$ python3 -q
>>> import numpy as np
>>> np.set_printoptions(precision=3, suppress=True, linewidth=120)
>>> X = np.array([[0, 0, 1, 0], [0, 0, 0, 3], [0, 3, 0, 0], [0, 0, 0, 0]])
>>> rng = np.random.default_rng(26280)
>>> z = rng.permutation(4)
>>> z
array([1, 3, 2, 0])
>>> M2 = X[z][:, z]
>>> np.trace(M2)
np.int64(0)
>>> np.sort(np.abs(np.linalg.eigvals(M2)))
array([0., 0., 0., 0.])
>>> np.diag(M2)
array([0, 0, 0, 0])
>>> M2 = X + rng.integers(-2, 3, (4, 3)) @ rng.integers(-2, 3, (3, 4))
>>> M2
array([[ 2, -1,  0,  0],
       [-1,  3, -2,  9],
       [-4,  5,  2,  1],
       [ 5, -3, -2, -3]])
>>> np.linalg.matrix_rank(M2 - X, tol=1e-8)
np.int64(3)
>>> theta = np.radians(30)
>>> Rm = np.eye(4)
>>> Rm[3, 3] = Rm[1, 1] = np.cos(theta)
>>> Rm[3, 1], Rm[1, 3] = -np.sin(theta), np.sin(theta)
>>> Rm
array([[ 1.   ,  0.   ,  0.   ,  0.   ],
       [ 0.   ,  0.866,  0.   ,  0.5  ],
       [ 0.   ,  0.   ,  1.   ,  0.   ],
       [ 0.   , -0.5  ,  0.   ,  0.866]])
>>> M2 = X @ Rm.T
>>> np.round(np.linalg.det(Rm), 3), round(float(np.trace(Rm)), 3)
(np.float64(1.0), 3.732)
>>> M2
array([[ 0.   ,  0.   ,  1.   ,  0.   ],
       [ 0.   ,  1.5  ,  0.   ,  2.598],
       [ 0.   ,  2.598,  0.   , -1.5  ],
       [ 0.   ,  0.   ,  0.   ,  0.   ]])
>>> np.allclose(np.linalg.norm(X, axis=1), np.linalg.norm(M2, axis=1))
True
>>> X.reshape(2, -1)
array([[0, 0, 1, 0, 0, 0, 0, 3],
       [0, 3, 0, 0, 0, 0, 0, 0]])
>>> X.ravel(order="F")
array([0, 0, 0, 0, 0, 0, 3, 0, 1, 0, 0, 0, 0, 3, 0, 0])
>>> blk = X.reshape(4, 2, -1)
>>> np.einsum("ihd,jhd->hij", blk, blk).shape
(2, 4, 4)
>>> blk.shape
(4, 2, 2)
>>> mat = np.loadtxt("m.csv", delimiter=",")
>>> mat
array([[-0.4, -1.7,  3. , -1.7],
       [ 0.2, -0.2, -3.3, -1.9],
       [ 1.2, -0.4,  0. ,  0.8]])
>>> M2 = mat / np.sqrt((mat ** 2).mean(axis=1, keepdims=True))
>>> np.linalg.matrix_rank(M2) == np.linalg.matrix_rank(mat)
np.True_
>>> M2[0]
array([-0.207, -0.88 ,  1.552, -0.88 ])
>>> np.linalg.matrix_rank(mat - mat.mean(axis=1, keepdims=True))
np.int64(3)
>>> M2 = mat / np.linalg.norm(mat, axis=1, keepdims=True)
>>> G = M2 @ M2.T
>>> G[1]
array([-0.434,  1.   , -0.21 ])
>>> round(float(np.degrees(np.arccos(np.clip(G[1, 0], -1, 1)))), 3)
115.742
>>> np.argwhere(np.triu(np.abs(G) > 0.95, 1))
array([], shape=(0, 2), dtype=int64)
>>> f, g = mat[1], mat[0]
>>> round(float(f @ g), 3)
-6.41
>>> round(float(f @ f), 3)
14.58
>>> pr = (f @ g) / (f @ f) * f
>>> np.round(np.linalg.norm(f + g) ** 2 + np.linalg.norm(f - g) ** 2, 3)
np.float64(59.04)
>>> round((g - pr) @ f, 3)
np.float64(-0.0)
>>> data = np.load("mat.npy")
>>> data
array([[-0.168, 39.027, 20.149],
       [-0.15 , 39.382, 18.872],
       [-0.799, 39.205, 19.639],
       [ 0.246, 41.451, 19.226],
       [-0.46 , 40.919, 19.205],
       [ 0.43 , 40.516, 18.431],
       [ 0.634, 37.304, 20.088],
       [-0.853, 41.112, 19.472],
       [ 0.132, 39.982, 20.346],
       [ 0.676, 41.053, 20.627],
       [-0.1  , 40.852, 18.98 ],
       [-0.469, 41.937, 19.038],
       [-1.551, 40.654, 20.242],
       [-0.762, 39.813, 19.089],
       [-1.692, 40.43 , 21.244],
       [ 1.34 , 38.265, 19.425],
       [ 0.326, 39.663, 19.654],
       [ 0.829, 38.006, 19.687],
       [ 0.995, 39.803, 21.025],
       [ 0.915, 38.935, 18.271]])
>>> f, g = data[12], data[11]
>>> round(float(f @ f), 3)
2064.892
>>> np.round(f @ g, 3)
np.float64(2091.001)
>>> pr = (f @ g) / (f @ f) * f
>>> g - pr
array([ 1.102,  0.769, -1.46 ])
>>> round(float((g - pr) @ f), 3)
0.0
>>> np.linalg.matrix_rank(np.outer(f, g))
np.int64(1)
>>> pr
array([-1.571, 41.168, 20.498])
>>> x = np.array([-2, -3, -1])
>>> y = data @ x
>>> np.linalg.lstsq(data, y)[0]
array([-2., -3., -1.])
>>> np.linalg.solve(data.T @ data, data.T @ y)
array([-2., -3., -1.])
>>> y = y + 0.05 * rng.normal(size=20)
>>> y
array([-136.862, -136.606, -135.626, -144.193, -141.083, -140.815, -133.272, -141.032, -140.602, -145.174, -141.277,
       -143.821, -139.238, -137.019, -139.108, -136.797, -139.245, -135.306, -142.436, -136.847])
>>> beta, *_ = np.linalg.lstsq(data, y)
>>> np.round(np.linalg.norm(y - data @ beta), 3)
np.float64(0.288)
>>> beta
array([-1.982, -2.996, -1.007])
>>> np.round(data.T @ (y - data @ beta), 3) + 0
array([0., 0., 0.])
>>> beta.round()
array([-2., -3., -1.])
>>> G = np.cov(data, rowvar=False)
>>> np.polyfit(data[:, 1], data[:, 2], 1)
array([-0.039, 21.204])
>>> np.argsort(-data.std(axis=0).round(6), kind="stable")
array([1, 0, 2])
>>> np.round(np.corrcoef(data[:, 1], data[:, 2])[0, 1], 3)
np.float64(-0.059)
>>> D = np.linalg.norm(data[:, None] - data[None], axis=-1)
>>> np.linalg.matrix_rank(D ** 2)
np.int64(5)
>>> D.shape
(20, 20)
>>> np.flatnonzero(D[10] < D.mean() / 2)
array([ 3,  4,  5,  7, 10])
>>> (D + 1e9 * np.eye(20)).round(6).argmin(axis=1)
array([ 2, 13, 13, 10, 10, 10, 17,  4, 16,  8,  4,  3, 14,  1, 12, 17,  8, 15,  8,  1])
>>> Ac = data - data.mean(axis=0)
>>> U, s, Vh = np.linalg.svd(Ac, full_matrices=False)
>>> s ** 2 / (s ** 2).sum()
array([0.6  , 0.254, 0.145])
>>> (np.sign(U[:, 0]) == np.sign(U[0, 0])).astype(int)
array([1, 1, 1, 0, 0, 0, 1, 0, 1, 0, 0, 0, 0, 0, 0, 1, 1, 1, 1, 1])
>>> Vh[0] * np.sign(Vh[0, np.abs(Vh[0]).argmax()])
array([-0.421,  0.907, -0.004])
>>> np.searchsorted(np.cumsum(s ** 2) / (s ** 2).sum(), 0.9) + 1
np.int64(3)
>>> np.abs(Vh[-1])
array([0.793, 0.371, 0.483])
>>> np.round(Ac.mean(axis=0), 3) + 0
array([0., 0., 0.])
>>> round(float((s ** 2).sum() ** 2 / (s ** 4).sum()), 3)
2.241
>>> A = np.load("a.npy")
>>> A
array([[-3.812,  6.009,  2.943],
       [-3.87 ,  6.016,  3.121],
       [-3.95 ,  5.908,  2.922],
       [-3.887,  6.088,  2.884],
       [-4.026,  5.987,  3.062],
       [-4.115,  5.903,  3.134],
       [-3.968,  5.762,  3.011],
       [-4.108,  5.952,  3.005],
       [-3.946,  6.128,  3.09 ],
       [ 3.039, -3.02 , -7.1  ],
       [ 2.991, -3.004, -6.885],
       [ 3.191, -3.042, -7.016],
       [ 3.135, -3.276, -6.9  ],
       [ 3.029, -2.992, -7.009],
       [ 2.931, -3.007, -6.899],
       [ 3.028, -2.892, -7.05 ],
       [ 2.993, -2.969, -7.06 ],
       [ 3.039, -3.041, -7.065]])
>>> blk = np.stack([A, -2 * A, A[::-1]])
>>> blk.shape
(3, 18, 3)
>>> np.linalg.matrix_rank(blk.reshape(3, -1))
np.int64(2)
>>> np.linalg.matrix_rank(blk)
array([3, 3, 3])
>>> np.einsum("bij,cij->bc", blk, blk)
array([[ 1151.491, -2302.982,  -922.827],
       [-2302.982,  4605.964,  1845.653],
       [ -922.827,  1845.653,  1151.491]])
>>> M2 = A / np.sqrt((A ** 2).mean(axis=1, keepdims=True))
>>> np.linalg.matrix_rank(M2) == np.linalg.matrix_rank(A)
np.True_
>>> M2[3]
array([-0.866,  1.356,  0.642])
>>> Ac = A - A.mean(axis=0)
>>> vecs = np.linalg.svd(Ac)[2][:2]
>>> M2 = Ac - Ac @ vecs.T @ vecs
>>> np.linalg.norm(M2, axis=1).round(6).argmax()
np.int64(1)
>>> np.diag(vecs.T @ vecs)
array([0.312, 0.999, 0.689])
>>> (Ac @ vecs.T).std(axis=0)
array([7.59 , 0.105])
>>> np.round(np.cov(Ac @ vecs.T, rowvar=False), 3) + 0
array([[61.004,  0.   ],
       [ 0.   ,  0.012]])
>>> z = A[:, 0] > np.median(A[:, 0])
>>> f = A[z].mean(axis=0) - A[~z].mean(axis=0)
>>> z.astype(int)
array([0, 0, 0, 0, 0, 0, 0, 0, 0, 1, 1, 1, 1, 1, 1, 1, 1, 1])
>>> f
array([  7.006,  -9.   , -10.017])
>>> J = np.array([[121, -2, 2], [0, 180, -1], [1, 2, 102]])
>>> z = rng.permutation(3)
>>> z
array([0, 1, 2])
>>> M2 = J[z][:, z]
>>> np.trace(M2)
np.int64(403)
>>> np.sort(np.abs(np.linalg.eigvals(M2)))
array([101.922, 121.103, 179.975])
>>> [round(float(x), 3) for x in np.linalg.svd(X, compute_uv=False)[:3]]
[3.0, 3.0, 1.0]
>>> np.linalg.cond(X) > 100
np.True_
>>> np.linalg.matrix_rank(X, rtol=0.1)
np.int64(3)
>>> E = np.load("case6.npy")
>>> E
array([[-2., -1.,  0.],
       [ 0., -1.,  0.],
       [-5., -5.,  3.]])
>>> round(float(np.linalg.det(2 * E)), 3), round(np.linalg.det(E), 3)
(48.0, np.float64(6.0))
>>> np.linalg.eigvals(E)
array([ 3., -2., -1.])
>>> np.einsum("ij,ji->", E, E)
np.float64(14.0)
